>>> import numpy as np
>>> np.set_printoptions(precision=3, suppress=True, linewidth=140, legacy="1.25")
>>> W0 = np.load("run10.npy")
>>> print(W0)
[[-0.45 -0.62  0.85  0.11  0.43  0.34]
 [-0.43  0.76 -0.77  0.99 -0.05 -0.3 ]
 [-2.8  -3.11  0.76 -1.49 -0.54  0.22]
 [ 2.42  1.54  0.04 -1.08 -1.44  0.93]
 [-1.46 -2.06  2.38  1.92  4.02 -0.5 ]
 [-1.32 -4.34  2.08  0.46  5.96 -2.46]]
>>> U, s, vt = np.linalg.svd(W0)
>>> vecs = vt[:(s > 1e-8).sum()]
>>> rng = np.random.default_rng(840341)
>>> vec = W0[2] + -1 * W0[0] + rng.integers(2) * np.eye(6)[1]
>>> print(vec)
[-2.35 -2.49 -0.09 -1.6  -0.97 -0.12]
>>> print(np.allclose(vecs.T @ vecs @ vec, vec))
True
>>> print(np.linalg.matrix_rank(np.vstack([W0, vec])))
4
>>> print(np.diag(vecs.T @ vecs))
[0.817 0.599 0.668 0.693 0.723 0.5  ]
>>> print(round(float(np.trace(np.linalg.pinv(W0) @ W0)), 3))
4.0
>>> r = np.linalg.matrix_rank(W0)
>>> print(r)
4
>>> null = np.linalg.svd(W0)[2][r:].T
>>> print([int(np.linalg.matrix_rank(W0[:i])) for i in range(1, len(W0) + 1)])
[1, 2, 3, 4, 4, 4]
>>> print(np.allclose(W0 @ null, 0))
True
>>> print([int(np.linalg.matrix_rank(np.delete(W0, i, axis=0))) for i in range(6)])
[4, 4, 4, 4, 4, 4]
>>> print(np.linalg.matrix_rank(W0.T @ W0), np.linalg.matrix_rank(W0 @ W0.T))
4 4
>>> print([int(np.linalg.matrix_rank(W0[:, :j + 1])) for j in range(6)])
[1, 2, 3, 4, 4, 4]
>>> U, s, vt = np.linalg.svd(W0)
>>> print(np.argmax(s[:-1] / (s[1:] + 1e-6)) + 1)
4
>>> Y = U[:, :4] @ np.diag(s[:4]) @ vt[:4]
>>> print(round(np.linalg.norm(W0 - Y) / np.linalg.norm(W0), 3))
0.0
>>> print(Y)
[[-0.45 -0.62  0.85  0.11  0.43  0.34]
 [-0.43  0.76 -0.77  0.99 -0.05 -0.3 ]
 [-2.8  -3.11  0.76 -1.49 -0.54  0.22]
 [ 2.42  1.54  0.04 -1.08 -1.44  0.93]
 [-1.46 -2.06  2.38  1.92  4.02 -0.5 ]
 [-1.32 -4.34  2.08  0.46  5.96 -2.46]]
>>> print(np.round(np.linalg.norm(W0 - Y, 2), 3), round(s[4], 3))
0.0 0.0
>>> print(np.round(np.linalg.norm(W0, "nuc"), 3))
19.137
>>> print(np.linalg.norm(W0, axis=1).argmax())
5
>>> print(np.linalg.norm(W0, axis=0))
[4.238 6.007 3.448 2.877 7.364 2.724]
>>> M = np.load("w.npy")
>>> print(M)
[[ 0.986 -0.07  -0.098 -0.042 -0.014 -0.098 -0.042]
 [-0.07   0.65  -0.49  -0.21  -0.07  -0.49  -0.21 ]
 [-0.098 -0.49   0.315 -0.294 -0.098 -0.685 -0.294]
 [-0.042 -0.21  -0.294  0.874 -0.042 -0.294 -0.126]
 [-0.014 -0.07  -0.098 -0.042  0.986 -0.098 -0.042]
 [-0.098 -0.49  -0.685 -0.294 -0.098  0.315 -0.294]
 [-0.042 -0.21  -0.294 -0.126 -0.042 -0.294  0.874]]
>>> # orthonormal columns
>>> vec = np.array([8, -6, 8, 8, -1, 5, 7])
>>> y = M @ vec
>>> beta, lr = np.zeros(7), 1 / np.linalg.norm(M, 2) ** 2
>>> for i in range(60):
...     beta -= lr * M.T @ (M @ beta - y)
...     if i % 10 == 0: print(i, round(np.linalg.norm(M @ beta - y), 3))
... 
0 0.0
10 0.0
20 0.0
30 0.0
40 0.0
50 0.0
>>> print(beta)
[ 8. -6.  8.  8. -1.  5.  7.]
>>> print(round(float(np.linalg.cond(M)), 3))
1.0
>>> Q, vecs = np.linalg.qr(M[:, :1])[0], np.linalg.qr(M[:, 1:])[0]
>>> s = np.linalg.svd(Q.T @ vecs, compute_uv=False)
>>> print((s > 0.9).sum())
0
>>> print(np.degrees(np.arccos(s.clip(0, 1))))
[90.]
>>> vals, vecs = np.linalg.eigh(M)
>>> print(vals.sum(), round(float(np.trace(M)), 3))
5.0 5.0
>>> print((vals > 1e-8).sum(), (vals < -1e-8).sum())
6 1
>>> J = np.array([[1, 0, 0, 1, 1, 0, 2],
...     [0, 0, 2, 0, 2, 2, 0],
...     [0, 1, 0, 2, 0, 2, 0],
...     [1, 2, 2, 0, 1, 1, 2],
...     [1, 1, 2, 0, 2, 1, 0],
...     [2, 2, 0, 2, 0, 2, 2]])
>>> J[:, 1] = 4 * J[:, 3]
>>> print(J)
[[1 4 0 1 1 0 2]
 [0 0 2 0 2 2 0]
 [0 8 0 2 0 2 0]
 [1 0 2 0 1 1 2]
 [1 0 2 0 2 1 0]
 [2 8 0 2 0 2 2]]
>>> # column 1 dominates
>>> print(np.linalg.pinv(M))
[[ 0.986 -0.07  -0.098 -0.042 -0.014 -0.098 -0.042]
 [-0.07   0.65  -0.49  -0.21  -0.07  -0.49  -0.21 ]
 [-0.098 -0.49   0.315 -0.294 -0.098 -0.685 -0.294]
 [-0.042 -0.21  -0.294  0.874 -0.042 -0.294 -0.126]
 [-0.014 -0.07  -0.098 -0.042  0.986 -0.098 -0.042]
 [-0.098 -0.49  -0.685 -0.294 -0.098  0.315 -0.294]
 [-0.042 -0.21  -0.294 -0.126 -0.042 -0.294  0.874]]
>>> Y = np.array([[-3, -1, -4],
...     [1, 4, -1],
...     [5, -5, 5],
...     [-1, 3, 2],
...     [-2, -5, 2],
...     [-2, 2, -4],
...     [-2, -2, 4]])
>>> print(np.linalg.matrix_rank(J @ Y))
3
>>> print(np.einsum("ik,kj->ji", J, Y))
[[ -6   2   2  -1   1  -8]
 [  9 -16  42 -18 -19  36]
 [  4   6 -12  12   6 -12]]
>>> data = np.load("a.npy")
>>> print(data)
[[ 2.  1.  0.  0.]
 [ 1.  0.  0.  0.]
 [ 0.  0. -1.  0.]
 [ 0.  0. -3. -2.]]
>>> theta = np.radians(45)
>>> r_ = np.eye(4)
>>> r_[2, 2] = r_[0, 0] = np.cos(theta)
>>> r_[2, 0], r_[0, 2] = -np.sin(theta), np.sin(theta)
>>> print(r_)
[[ 0.707  0.     0.707  0.   ]
 [ 0.     1.     0.     0.   ]
 [-0.707  0.     0.707  0.   ]
 [ 0.     0.     0.     1.   ]]
>>> Y = data @ r_.T
>>> print(Y)
[[ 1.414  1.    -1.414  0.   ]
 [ 0.707  0.    -0.707  0.   ]
 [-0.707  0.    -0.707  0.   ]
 [-2.121  0.    -2.121 -2.   ]]
>>> print(np.round(np.linalg.det(r_), 3), round(float(np.trace(r_)), 3))
1.0 3.414
>>> print(np.linalg.svd(data, compute_uv=False), np.linalg.svd(Y, compute_uv=False))
[3.702 2.414 0.54  0.414] [3.702 2.414 0.54  0.414]
>>> w1 = np.array([[0, 0, 1, 2, 0], [1, 2, 3, 3, 1], [1, 2, 0, 1, 1], [3, 0, 2, 1, 1]])
>>> beta = np.array([1, 2, 6, 4, 4])
>>> H = np.maximum(data @ w1 + beta, 0)
>>> print((H > 0).mean(axis=0))
[0.5  0.5  1.   0.75 0.75]
>>> cent = np.array([[0, 0, 1], [1, 2, 3], [2, 0, 1], [1, 1, 3], [0, 1, 1]])
>>> print(H @ cent)
[[37. 24. 63.]
 [22. 14. 36.]
 [15.  6. 18.]
 [ 4.  0.  2.]]
>>> print((H @ cent).round(6).argmax(axis=1))
[2 2 2 0]
>>> print(w1 @ cent)
[[ 4  2  7]
 [11  8 20]
 [ 3  6 11]
 [ 5  2  9]]
>>> print(np.linalg.norm(data, axis=0))
[2.236 1.    3.162 2.   ]
>>> print(round(float(np.linalg.norm(data, 1)), 3), round(np.linalg.norm(data, np.inf), 3))
4.0 5.0
>>> print(np.round(np.linalg.norm(data[0] - data[2]), 3))
2.449
>>> print(round(np.linalg.norm(data, 2), 3))
3.702
>>> print(round(np.linalg.norm(data) ** 2 / np.linalg.norm(data, 2) ** 2, 3))
1.459
>>> Q = data.astype(float).copy()
>>> for j in range(4):
...     Q[:, j] -= Q[:, :j] @ (Q[:, :j].T @ Q[:, j])
...     Q[:, j] /= np.linalg.norm(Q[:, j])
... 
>>> print(np.round(Q.T @ data, 3) + 0)
[[2.236 0.894 0.    0.   ]
 [0.    0.447 0.    0.   ]
 [0.    0.    3.162 1.897]
 [0.    0.    0.    0.632]]
>>> Q, r_ = np.linalg.qr(M)
>>> print(Q)
[[-0.986  0.07   0.098  0.042  0.014 -0.098 -0.042]
 [ 0.07  -0.65   0.49   0.21   0.07  -0.49  -0.21 ]
 [ 0.098  0.49  -0.315  0.294  0.098 -0.685 -0.294]
 [ 0.042  0.21   0.294 -0.874  0.042 -0.294 -0.126]
 [ 0.014  0.07   0.098  0.042 -0.986 -0.098 -0.042]
 [ 0.098  0.49   0.685  0.294  0.098  0.315 -0.294]
 [ 0.042  0.21   0.294  0.126  0.042 -0.294  0.874]]
>>> print(np.abs(np.diag(r_)))
[1. 1. 1. 1. 1. 1. 1.]
>>> print(Q @ r_)
[[ 0.986 -0.07  -0.098 -0.042 -0.014 -0.098 -0.042]
 [-0.07   0.65  -0.49  -0.21  -0.07  -0.49  -0.21 ]
 [-0.098 -0.49   0.315 -0.294 -0.098 -0.685 -0.294]
 [-0.042 -0.21  -0.294  0.874 -0.042 -0.294 -0.126]
 [-0.014 -0.07  -0.098 -0.042  0.986 -0.098 -0.042]
 [-0.098 -0.49  -0.685 -0.294 -0.098  0.315 -0.294]
 [-0.042 -0.21  -0.294 -0.126 -0.042 -0.294  0.874]]
>>> print(np.trace(Q @ Q.T))
7.0
>>> Y = np.array([[0]])
>>> cent = np.array([[-3, -4], [-4, 0]])
>>> A = np.block([[Y, np.array([[2, 7]])], [np.zeros((2, 1)), cent]])
>>> print(A)
[[ 0.  2.  7.]
 [ 0. -3. -4.]
 [ 0. -4.  0.]]
>>> # rank 2
>>> r = np.linalg.matrix_rank(A)
>>> print(r)
2
>>> null = np.linalg.svd(A)[2][r:].T
>>> print(np.linalg.matrix_rank(A.T @ A), np.linalg.matrix_rank(A @ A.T))
2 2
>>> print([int(np.linalg.matrix_rank(np.delete(A, i, axis=0))) for i in range(3)])
[2, 2, 2]
>>> print(A @ null)
[[0.]
 [0.]
 [0.]]
>>> print(np.allclose(A @ null, 0))
True
>>> print(null[:, 0] / null[np.abs(null[:, 0]).round(6).argmax(), 0])
[1. 0. 0.]
>>> print(null @ null.T)
[[1. 0. 0.]
 [0. 0. 0.]
 [0. 0. 0.]]
>>> print(null.shape)
(3, 1)
>>> U, s, vt = np.linalg.svd(A)
>>> print(np.argmax(s[:-1] / (s[1:] + 1e-6)) + 1)
2
>>> Y = U[:, :2] @ np.diag(s[:2]) @ vt[:2]
>>> print(round(np.linalg.norm(A - Y, 2), 3), s[2])
0.0 0.0
>>> print(np.linalg.matrix_rank(Y))
2
>>> theta = np.radians(30)
>>> r_ = np.eye(6)
>>> r_[1, 1] = r_[3, 3] = np.cos(theta)
>>> r_[1, 3], r_[3, 1] = -np.sin(theta), np.sin(theta)
>>> print(r_)
[[ 1.     0.     0.     0.     0.     0.   ]
 [ 0.     0.866  0.    -0.5    0.     0.   ]
 [ 0.     0.     1.     0.     0.     0.   ]
 [ 0.     0.5    0.     0.866  0.     0.   ]
 [ 0.     0.     0.     0.     1.     0.   ]
 [ 0.     0.     0.     0.     0.     1.   ]]
>>> Y = W0 @ r_.T
>>> print(Y)
[[-0.45  -0.592  0.85  -0.215  0.43   0.34 ]
 [-0.43   0.163 -0.77   1.237 -0.05  -0.3  ]
 [-2.8   -1.948  0.76  -2.845 -0.54   0.22 ]
 [ 2.42   1.874  0.04  -0.165 -1.44   0.93 ]
 [-1.46  -2.744  2.38   0.633  4.02  -0.5  ]
 [-1.32  -3.989  2.08  -1.772  5.96  -2.46 ]]
>>> print(np.allclose(np.linalg.norm(W0, axis=1), np.linalg.norm(Y, axis=1)))
True
>>> U, s, vt = np.linalg.svd(Y)
>>> vecs = vt[:(s > 1e-8).sum()]
>>> vec = Y[4] + -1 * Y[3] + rng.integers(2) * np.eye(6)[0]
>>> print(vec)
[-3.88  -4.618  2.34   0.798  5.46  -1.43 ]
>>> print(np.linalg.matrix_rank(np.vstack([Y, vec])))
4
>>> print(np.allclose(vecs.T @ vecs @ vec, vec))
True
>>> print(round(np.linalg.norm(vec - vecs.T @ vecs @ vec), 3))
0.0
>>> U, s, vt = np.linalg.svd(A)
>>> vecs = vt[:(s > 1e-8).sum()]
>>> vec = A[1] + 5 * A[0] + rng.integers(2) * np.eye(3)[2]
>>> print(vec)
[ 0.  7. 32.]
>>> print(round(float(np.linalg.norm(vec - vecs.T @ vecs @ vec)), 3))
0.0
>>> F = np.load("block14.npy")
>>> print(F)
[[ 2  2 -1  2 -1 -1]
 [ 5  5  2  5  2  2]
 [ 4  4  1  4  1  1]
 [ 1  1 -2  1 -2 -2]
 [ 5  5  2  5  2  2]
 [ 2  2 -1  2 -1 -1]
 [ 6  6  3  6  3  3]]
>>> # columns 0 and 1 are equal
>>> def softmax(z):
...     e = np.exp(z - z.max(axis=-1, keepdims=True))
...     return e / e.sum(axis=-1, keepdims=True)
... 
>>> print(softmax(F[2] + 4))
[0.318 0.318 0.016 0.318 0.016 0.016]
>>> print(np.round(softmax(10 * F[2]), 3) + 0)
[0.333 0.333 0.    0.333 0.    0.   ]
>>> scores = F @ F.T / np.sqrt(6)
>>> print(np.round(softmax(scores + np.triu(np.full(scores.shape, -np.inf), 1)), 3) + 0)
[[1.    0.    0.    0.    0.    0.    0.   ]
 [0.    1.    0.    0.    0.    0.    0.   ]
 [0.    0.998 0.002 0.    0.    0.    0.   ]
 [0.221 0.006 0.019 0.754 0.    0.    0.   ]
 [0.    0.5   0.    0.    0.5   0.    0.   ]
 [0.011 0.425 0.125 0.003 0.425 0.011 0.   ]
 [0.    0.    0.    0.    0.    0.    1.   ]]
